% python3 -q
>>> import numpy as np
>>> from numpy import linalg as LA
>>> np.set_printoptions(precision=2, suppress=True, linewidth=160)
>>> E = np.load("layer19.npy")
>>> print(E)
[[-0.73  0.2  -0.24  0.24 -0.54 -0.07 -0.02  0.15]
 [-0.13 -0.22 -0.33  0.1   0.27  0.81  0.02  0.31]
 [ 0.53  0.22 -0.34 -0.31 -0.56  0.11  0.21  0.31]
 [-0.07  0.1   0.38 -0.18 -0.36  0.55  0.05 -0.61]
 [-0.13 -0.76  0.24 -0.17 -0.23 -0.11  0.48  0.17]
 [-0.07 -0.32 -0.01 -0.46 -0.17 -0.01 -0.8   0.11]
 [ 0.3  -0.06  0.49  0.63 -0.28  0.13 -0.26  0.33]
 [-0.23  0.42  0.53 -0.41  0.19  0.08  0.12  0.52]]
>>> # orthonormal columns
>>> out = LA.inv(E)
>>> print(LA.inv(out))
[[-0.73  0.2  -0.24  0.24 -0.54 -0.07 -0.02  0.15]
 [-0.13 -0.22 -0.33  0.1   0.27  0.81  0.02  0.31]
 [ 0.53  0.22 -0.34 -0.31 -0.56  0.11  0.21  0.31]
 [-0.07  0.1   0.38 -0.18 -0.36  0.55  0.05 -0.61]
 [-0.13 -0.76  0.24 -0.17 -0.23 -0.11  0.48  0.17]
 [-0.07 -0.32 -0.01 -0.46 -0.17 -0.01 -0.8   0.11]
 [ 0.3  -0.06  0.49  0.63 -0.28  0.13 -0.26  0.33]
 [-0.23  0.42  0.53 -0.41  0.19  0.08  0.12  0.52]]
>>> print(np.round(LA.det(E) * LA.det(out), 2))
1.0
>>> print(LA.det(E) * out)
[[ 0.73  0.13 -0.53  0.07  0.13  0.07 -0.3   0.23]
 [-0.2   0.22 -0.22 -0.1   0.76  0.32  0.06 -0.42]
 [ 0.24  0.33  0.34 -0.38 -0.24  0.01 -0.49 -0.53]
 [-0.24 -0.1   0.31  0.18  0.17  0.46 -0.63  0.41]
 [ 0.54 -0.27  0.56  0.36  0.23  0.17  0.28 -0.19]
 [ 0.07 -0.81 -0.11 -0.55  0.11  0.01 -0.13 -0.08]
 [ 0.02 -0.02 -0.21 -0.05 -0.48  0.8   0.26 -0.12]
 [-0.15 -0.31 -0.31  0.61 -0.17 -0.11 -0.33 -0.52]]
>>> print(np.allclose(out, E.T))
True
>>> rng = np.random.default_rng(908599)
>>> lab = rng.permutation(8)
>>> print(lab)
[6 3 4 5 2 7 1 0]
>>> out = E[lab][:, lab]
>>> print(out)
[[-0.26  0.63 -0.28  0.13  0.49  0.33 -0.06  0.3 ]
 [ 0.05 -0.18 -0.36  0.55  0.38 -0.61  0.1  -0.07]
 [ 0.48 -0.17 -0.23 -0.11  0.24  0.17 -0.76 -0.13]
 [-0.8  -0.46 -0.17 -0.01 -0.01  0.11 -0.32 -0.07]
 [ 0.21 -0.31 -0.56  0.11 -0.34  0.31  0.22  0.53]
 [ 0.12 -0.41  0.19  0.08  0.53  0.52  0.42 -0.23]
 [ 0.02  0.1   0.27  0.81 -0.33  0.31 -0.22 -0.13]
 [-0.02  0.24 -0.54 -0.07 -0.24  0.15  0.2  -0.73]]
>>> print(np.diag(out))
[-0.26 -0.18 -0.23 -0.01 -0.34  0.52 -0.22 -0.73]
>>> print(np.allclose(out, E))
False
